% python3 -q
>>> import numpy as np
>>> np.set_printoptions(precision=3, suppress=True, linewidth=100)
>>> def rd(a):
...     return np.round(a, 3) + 0
... 
>>> rng = np.random.default_rng(48731)
>>> lab = rng.integers(0, 2, 9)
>>> mat = np.array([[-3, 1, 4, 3, 1, 1, 4, 3, 1],
...     [-4, -3, 2, -1, -5, 0, 4, -5, 1],
...     [-3, 2, 4, 3, -4, 2, 3, 3, -3],
...     [5, -1, 1, -2, -4, 5, 4, 0, -1],
...     [-4, 0, -5, 5, 3, -3, -4, -4, -2],
...     [-5, -2, 3, -4, -1, -2, 5, -5, -2],
...     [1, -2, 1, 5, 1, -4, 0, -5, 0],
...     [-4, 0, -5, 3, -2, 1, 3, -4, 1],
...     [-5, -4, 0, 0, -4, -4, -1, 4, -1]]) * (lab[:, None] == lab)
>>> print(mat)
[[-3  1  4  0  1  0  4  3  0]
 [-4 -3  2  0 -5  0  4 -5  0]
 [-3  2  4  0 -4  0  3  3  0]
 [ 0  0  0 -2  0  5  0  0 -1]
 [-4  0 -5  0  3  0 -4 -4  0]
 [ 0  0  0 -4  0 -2  0  0 -2]
 [ 1 -2  1  0  1  0  0 -5  0]
 [-4  0 -5  0 -2  0  3 -4  0]
 [ 0  0  0  0  0 -4  0  0 -1]]
>>> # splits into 2 blocks
>>> print(np.allclose(mat @ mat.T, mat.T @ mat))
False
>>> print(np.allclose(mat, mat.T))
False
>>> print(rd(np.abs(np.linalg.eigvals(mat)).max()))
8.873
>>> print(np.linalg.matrix_power(mat, 2))
[[-19  -6 -10   0 -23   0   9 -38   0]
 [ 62   1  40   0   2   0 -17  29   0]
 [ -4  -7  16   0 -44   0  33 -18   0]
 [  0   0   0 -16   0 -16   0   0  -7]
 [ 27  -6 -35   0  29   0 -55  -3   0]
 [  0   0   0  16   0  -8   0   0  10]
 [ 18   9  24   0  20   0 -20  32   0]
 [ 54 -20  -3   0  21   0 -35 -18   0]
 [  0   0   0  16   0  12   0   0   9]]
>>> O, Rm = np.linalg.qr(mat)
>>> print(rd(np.abs(np.diag(Rm))))
[8.185 4.241 9.217 4.472 5.75  6.693 4.129 2.79  0.802]
>>> arr = np.loadtxt("dump.csv", delimiter=",")
>>> print(arr)
[[5. 1. 1. 1. 1. 1. 1. 1. 1. 1. 1. 1.]
 [1. 5. 1. 1. 1. 1. 1. 1. 1. 1. 1. 1.]
 [1. 1. 5. 1. 1. 1. 1. 1. 1. 1. 1. 1.]
 [1. 1. 1. 5. 1. 1. 1. 1. 1. 1. 1. 1.]
 [1. 1. 1. 1. 5. 1. 1. 1. 1. 1. 1. 1.]
 [1. 1. 1. 1. 1. 5. 1. 1. 1. 1. 1. 1.]
 [1. 1. 1. 1. 1. 1. 5. 1. 1. 1. 1. 1.]
 [1. 1. 1. 1. 1. 1. 1. 5. 1. 1. 1. 1.]
 [1. 1. 1. 1. 1. 1. 1. 1. 5. 1. 1. 1.]
 [1. 1. 1. 1. 1. 1. 1. 1. 1. 5. 1. 1.]
 [1. 1. 1. 1. 1. 1. 1. 1. 1. 1. 5. 1.]
 [1. 1. 1. 1. 1. 1. 1. 1. 1. 1. 1. 5.]]
>>> # symmetric
>>> blk = np.stack([arr, -3 * arr, arr[::-1]])
>>> print(np.linalg.matrix_rank(blk.reshape(3, -1)))
2
>>> print((blk @ arr.T).shape)
(3, 12, 12)
>>> print(blk.sum(axis=0))
[[-9. -1. -1. -1. -1. -1. -1. -1. -1. -1. -1.  3.]
 [-1. -9. -1. -1. -1. -1. -1. -1. -1. -1.  3. -1.]
 [-1. -1. -9. -1. -1. -1. -1. -1. -1.  3. -1. -1.]
 [-1. -1. -1. -9. -1. -1. -1. -1.  3. -1. -1. -1.]
 [-1. -1. -1. -1. -9. -1. -1.  3. -1. -1. -1. -1.]
 [-1. -1. -1. -1. -1. -9.  3. -1. -1. -1. -1. -1.]
 [-1. -1. -1. -1. -1.  3. -9. -1. -1. -1. -1. -1.]
 [-1. -1. -1. -1.  3. -1. -1. -9. -1. -1. -1. -1.]
 [-1. -1. -1.  3. -1. -1. -1. -1. -9. -1. -1. -1.]
 [-1. -1.  3. -1. -1. -1. -1. -1. -1. -9. -1. -1.]
 [-1.  3. -1. -1. -1. -1. -1. -1. -1. -1. -9. -1.]
 [ 3. -1. -1. -1. -1. -1. -1. -1. -1. -1. -1. -9.]]
>>> print(blk.shape)
(3, 12, 12)
>>> print(np.einsum("bij,cij->bc", blk, blk))
[[  432. -1296.   240.]
 [-1296.  3888.  -720.]
 [  240.  -720.   432.]]
>>> Y = arr / np.sqrt((arr ** 2).mean(axis=1, keepdims=True))
>>> print(np.linalg.matrix_rank(arr - arr.mean(axis=1, keepdims=True)))
11
>>> print(rd(arr - arr.mean(axis=1, keepdims=True)))
[[ 3.667 -0.333 -0.333 -0.333 -0.333 -0.333 -0.333 -0.333 -0.333 -0.333 -0.333 -0.333]
 [-0.333  3.667 -0.333 -0.333 -0.333 -0.333 -0.333 -0.333 -0.333 -0.333 -0.333 -0.333]
 [-0.333 -0.333  3.667 -0.333 -0.333 -0.333 -0.333 -0.333 -0.333 -0.333 -0.333 -0.333]
 [-0.333 -0.333 -0.333  3.667 -0.333 -0.333 -0.333 -0.333 -0.333 -0.333 -0.333 -0.333]
 [-0.333 -0.333 -0.333 -0.333  3.667 -0.333 -0.333 -0.333 -0.333 -0.333 -0.333 -0.333]
 [-0.333 -0.333 -0.333 -0.333 -0.333  3.667 -0.333 -0.333 -0.333 -0.333 -0.333 -0.333]
 [-0.333 -0.333 -0.333 -0.333 -0.333 -0.333  3.667 -0.333 -0.333 -0.333 -0.333 -0.333]
 [-0.333 -0.333 -0.333 -0.333 -0.333 -0.333 -0.333  3.667 -0.333 -0.333 -0.333 -0.333]
 [-0.333 -0.333 -0.333 -0.333 -0.333 -0.333 -0.333 -0.333  3.667 -0.333 -0.333 -0.333]
 [-0.333 -0.333 -0.333 -0.333 -0.333 -0.333 -0.333 -0.333 -0.333  3.667 -0.333 -0.333]
 [-0.333 -0.333 -0.333 -0.333 -0.333 -0.333 -0.333 -0.333 -0.333 -0.333  3.667 -0.333]
 [-0.333 -0.333 -0.333 -0.333 -0.333 -0.333 -0.333 -0.333 -0.333 -0.333 -0.333  3.667]]
>>> print(rd(Y[9]))
[0.577 0.577 0.577 0.577 0.577 0.577 0.577 0.577 0.577 2.887 0.577 0.577]
>>> J = np.load("test14.npy")
>>> print(J)
[[ 1  3  0  2]
 [-1 10  3 -1]
 [ 0 -1 22  2]
 [ 2  0 -2  2]]
>>> vals, vecs = np.linalg.eig(J)
>>> print(rd(vals))
[-0.487  4.176  9.776 21.535]
>>> print(rd(J @ vecs[:, 0] - vals[0] * vecs[:, 0]))
[0. 0. 0. 0.]
>>> print(rd(np.sort(np.linalg.eigvals(np.linalg.inv(J)))))
[-2.054  0.046  0.102  0.239]
>>> print(rd(np.sort(np.linalg.eigvals(J.T))))
[-0.487  4.176  9.776 21.535]
>>> W0 = np.loadtxt("mat.csv", delimiter=",")
>>> print(W0)
[[-16.703  -3.477  -0.508   0.193   1.145   1.948  17.011  12.676   0.58 ]
 [ -2.049 -10.701  -2.677  -4.682   1.624   1.57   -8.41    2.874   1.089]
 [-12.895 -17.633   2.204  -4.094  -3.727   0.481   5.971  -1.641   2.35 ]
 [  2.142 -22.124  -1.88   -0.525   1.753  -0.026  -6.096   7.613  -1.906]
 [-16.725 -28.028   6.536  -2.701   1.76    1.985 -20.538  13.093  -1.017]
 [ -8.204 -29.337   3.715  -1.727   0.989   0.505 -18.684  -4.967   0.912]
 [ -5.927  22.169  -2.085  -0.757  -0.826   2.435  -4.623   7.712   2.991]
 [-13.833 -22.026   1.703   7.126   1.483   0.06   23.765 -15.996  -2.286]
 [ 14.491 -30.521  -6.425   0.087   2.863   0.806  22.14    0.385  -0.162]
 [  3.334  17.017   5.093   9.173  -0.009  -0.043   8.711   4.532   0.375]
 [  2.41   -1.057  -2.759   0.93   -4.466  -0.53    8.726  12.55   -1.318]
 [ -3.916 -27.149   0.401  -3.581   2.956  -1.526  14.341   7.738   1.403]
 [ -6.302 -31.246   0.808   0.042   4.533  -0.298   2.95    1.512   0.785]
 [  4.007   0.934  -2.641  -3.798   2.815  -0.934   5.624   9.337  -0.711]
 [-12.337  17.692   2.833   4.33    2.763  -0.475 -16.3    -5.662  -1.813]
 [ -7.257 -21.602   7.915  -7.571  -0.17    1.675   2.548  -8.305   0.327]
 [ -6.029 -22.763   3.041  -1.044  -1.783  -0.279 -11.491   5.782  -1.941]
 [  8.54    2.328  -5.416   0.489   2.951   0.279   9.658   0.008   2.525]
 [ -8.227  36.093  -5.941  -2.075  -0.516   0.078   0.678  -0.866   0.255]
 [  6.739 -12.322  -3.004   0.473   0.046  -3.373  -4.398  -6.775   5.098]
 [-14.659  -1.58   -1.424  -1.698   3.335  -0.606  -2.034   4.446  -0.56 ]
 [  2.608  -9.124   3.87   -8.353  -0.685   0.658  14.582   4.72    1.661]
 [-12.299  -4.52    3.107   3.361   3.935   0.768  -2.134   2.938  -0.802]
 [  6.316   2.817   6.314   2.751  -0.546  -2.695  11.683  -8.795   2.09 ]
 [-11.427   9.551   3.802  -1.069   0.642   0.227 -19.007  12.894  -1.415]
 [  1.274  -8.656  -2.866   4.315  -2.409   1.503   5.469   3.273   1.473]
 [ -7.913  28.033  -8.299  -1.226  -1.669   1.582   0.232   2.576   1.569]
 [  4.88   36.15   -3.441  -2.318   0.641  -0.737  -6.564  -1.296  -0.875]]
>>> D = np.linalg.norm(W0[:, None] - W0[None], axis=-1)
>>> print(D.shape)
(28, 28)
>>> print(D.mean(axis=1).argmax())
27
>>> print(np.flatnonzero(D[26] < D.mean() / 2))
[ 6 18 26]
>>> F = np.load("w.npy")
>>> print(F)
[[-2  2  2 -2]
 [ 2 -6 -2  6]
 [ 1 -1 -2  2]
 [-1  3  2 -6]]
>>> vals, vecs = np.linalg.eig(F)
>>> print(rd(np.prod(vals)))
16.0
>>> print(rd(np.sort(np.linalg.eigvals(np.linalg.inv(F)))))
[-2.914 -0.5   -0.5   -0.086]
>>> print(rd(F @ vecs[:, 0] - vals[0] * vecs[:, 0]))
[0. 0. 0. 0.]
>>> hat = np.triu(np.array([[0, 0, 3, 0], [5, 1, 0, 5], [5, 4, 2, 1], [4, 4, 4, 2]]), 1) + np.eye(4)
>>> Y = hat @ F @ np.linalg.inv(hat)
>>> print(hat @ F - F @ hat)
[[  3.  -3.   0.  -6.]
 [ -5.  15.   4.   2.]
 [ -1.   3.  -1.   1.]
 [  0.   0.   3. -17.]]
>>> M = np.load("sample15.npy")
>>> print(M)
[[  1.019  -1.981   9.679  -6.679   7.66    6.66   -3.34    3.     -8.679   1.321  -4.679]
 [ -5.348  -8.348   5.434  -2.434   9.783   8.783  -1.217   3.     -4.434   5.566  -0.434]
 [  0.466  -2.534   9.311  -6.311   7.845   6.845  -3.155   3.     -8.311   1.689  -4.311]
 [  0.046  -2.954   9.031  -6.031   7.985   6.985  -3.015   3.     -8.031   1.969  -4.031]
 [ -8.022 -11.022   3.652  -0.652  10.674   9.674  -0.326   3.     -2.652   7.348   1.348]
 [  0.829  -2.171   9.553  -6.553   7.724   6.724  -3.276   3.     -8.553   1.447  -4.553]
 [  4.169   1.169  11.779  -8.779   6.61    5.61   -4.39    3.    -10.779  -0.779  -6.779]
 [  0.845  -2.155   9.563  -6.563   7.718   6.718  -3.282   3.     -8.563   1.437  -4.563]
 [  8.713   5.713  14.809 -11.809   5.096   4.096  -5.904   3.    -13.809  -3.809  -9.809]
 [  0.674  -2.326   9.449  -6.449   7.775   6.775  -3.225   3.     -8.449   1.551  -4.449]
 [ -2.522  -5.522   7.319  -4.319   8.841   7.841  -2.159   3.     -6.319   3.681  -2.319]
 [  2.002  -0.998  10.334  -7.334   7.333   6.333  -3.667   3.     -9.334   0.666  -5.334]
 [ -0.013  -3.013   8.992  -5.992   8.004   7.004  -2.996   3.     -7.992   2.008  -3.992]
 [ -2.652  -5.652   7.232  -4.232   8.884   7.884  -2.116   3.     -6.232   3.768  -2.232]
 [  5.153   2.153  12.435  -9.435   6.282   5.282  -4.718   3.    -11.435  -1.435  -7.435]
 [ -0.762  -3.762   8.492  -5.492   8.254   7.254  -2.746   3.     -7.492   2.508  -3.492]
 [  1.963  -1.037  10.309  -7.309   7.346   6.346  -3.654   3.     -9.309   0.691  -5.309]
 [  1.849  -1.151  10.232  -7.232   7.384   6.384  -3.616   3.     -9.232   0.768  -5.232]
 [ -4.675  -7.675   5.883  -2.883   9.558   8.558  -1.442   3.     -4.883   5.117  -0.883]
 [  0.429  -2.571   9.286  -6.286   7.857   6.857  -3.143   3.     -8.286   1.714  -4.286]
 [ -3.236  -6.236   6.843  -3.843   9.079   8.079  -1.921   3.     -5.843   4.157  -1.843]
 [  0.629  -2.371   9.419  -6.419   7.79    6.79   -3.21    3.     -8.419   1.581  -4.419]
 [ -0.191  -3.191   8.873  -5.873   8.064   7.064  -2.936   3.     -7.873   2.127  -3.873]
 [ -0.483  -3.483   8.678  -5.678   8.161   7.161  -2.839   3.     -7.678   2.322  -3.678]
 [ -1.57   -4.57    7.953  -4.953   8.523   7.523  -2.477   3.     -6.953   3.047  -2.953]
 [  0.094  -2.906   9.062  -6.062   7.969   6.969  -3.031   3.     -8.062   1.938  -4.062]
 [ -2.84   -5.84    7.106  -4.106   8.947   7.947  -2.053   3.     -6.106   3.894  -2.106]
 [  0.649  -2.351   9.433  -6.433   7.784   6.784  -3.216   3.     -8.433   1.567  -4.433]
 [  1.689  -1.311  10.126  -7.126   7.437   6.437  -3.563   3.     -9.126   0.874  -5.126]
 [ -0.15   -3.15    8.9    -5.9     8.05    7.05   -2.95    3.     -7.9     2.1    -3.9  ]]
>>> # rank 4
>>> Uu, sigma, Vh = np.linalg.svd(M)
>>> print(np.argmax(sigma[:-1] / (sigma[1:] + 1e-6)) + 1)
2
>>> Y = Uu[:, :2] @ np.diag(sigma[:2]) @ Vh[:2]
>>> print(rd(np.linalg.norm(M - Y) / np.linalg.norm(M)))
0.0
>>> print(rd(np.linalg.norm(M - Y, 2)), rd(sigma[2]))
0.003 0.003
>>> print(np.linalg.matrix_rank(M, rtol=0.05))
2
>>> print(rd(np.abs(M - Y).max()))
0.001
